$ python -q
>>> import numpy as np
>>> np.set_printoptions(precision=2, suppress=True, linewidth=160, sign=" ")
>>> def rd(a):
...     return np.round(a, 2) + 0
... 
>>> data = np.loadtxt("arr.csv", delimiter=",")
>>> print(data)
[[  0.   0.   0.  -6.   1.  -8.]
 [  0.   0.   0.   4.  -5.  -6.]
 [  0.   0.   0.   8.  -7.   5.]
 [-18.   3. -24.   0.   0.   0.]
 [ 12. -15. -18.   0.   0.   0.]
 [ 24. -21.  15.   0.   0.   0.]]
>>> x = np.array([0, 0, 1, 3, 0, 1])
>>> a = np.maximum(data @ x, 0)
>>> print(rd(np.tanh(data @ x)))
[-1.  1.  1. -1. -1.  1.]
>>> print(a)
[  0.   6.  29.   0.   0.  15.]
>>> ang = np.radians(120)
>>> R = np.eye(6)
>>> R[4, 4] = R[1, 1] = np.cos(ang)
>>> R[4, 1], R[1, 4] = -np.sin(ang), np.sin(ang)
>>> print(rd(R))
[[ 1.    0.    0.    0.    0.    0.  ]
 [ 0.   -0.5   0.    0.    0.87  0.  ]
 [ 0.    0.    1.    0.    0.    0.  ]
 [ 0.    0.    0.    1.    0.    0.  ]
 [ 0.   -0.87  0.    0.   -0.5   0.  ]
 [ 0.    0.    0.    0.    0.    1.  ]]
>>> M2 = data @ R.T
>>> print(np.allclose(data @ data.T, M2 @ M2.T))
True
>>> print(rd(M2))
[[  0.     0.87   0.    -6.    -0.5   -8.  ]
 [  0.    -4.33   0.     4.     2.5   -6.  ]
 [  0.    -6.06   0.     8.     3.5    5.  ]
 [-18.    -1.5  -24.     0.    -2.6    0.  ]
 [ 12.     7.5  -18.     0.    12.99   0.  ]
 [ 24.    10.5   15.     0.    18.19   0.  ]]
>>> print(rd(np.linalg.det(R)), np.trace(R))
1.0 3.0
>>> Q, R = np.linalg.qr(data)
>>> print(rd(np.trace(Q @ Q.T)))
6.0
>>> print(Q.shape, R.shape)
(6, 6) (6, 6)
>>> print(rd(Q))
[[ 0.    0.    0.   -0.56 -0.79 -0.27]
 [ 0.    0.    0.    0.37 -0.53  0.76]
 [ 0.    0.    0.    0.74 -0.33 -0.58]
 [ 0.56  0.79 -0.27  0.    0.    0.  ]
 [-0.37  0.53  0.76  0.    0.    0.  ]
 [-0.74  0.33 -0.58  0.    0.    0.  ]]
>>> print(rd(Q @ R))
[[  0.   0.   0.  -6.   1.  -8.]
 [  0.   0.   0.   4.  -5.  -6.]
 [  0.   0.   0.   8.  -7.   5.]
 [-18.   3. -24.   0.   0.   0.]
 [ 12. -15. -18.   0.   0.   0.]
 [ 24. -21.  15.   0.   0.   0.]]
>>> x = np.array([6, 7, 6, 5, 7, -7])
>>> target = data @ x
>>> coef, lr = np.zeros(6), 1 / np.linalg.norm(data, 2) ** 2
>>> for i in range(20):
...     coef -= lr * data.T @ (data @ coef - target)
...     if i % 5 == 0: print(i, round(np.linalg.norm(data @ coef - target), 2))
... 
0 134.05
5 50.33
10 41.57
15 36.9
>>> print(rd(coef))
[ 2.29  3.06  7.53 -1.54  0.58 -3.28]
>>> print(rd(np.linalg.cond(data)))
26.82
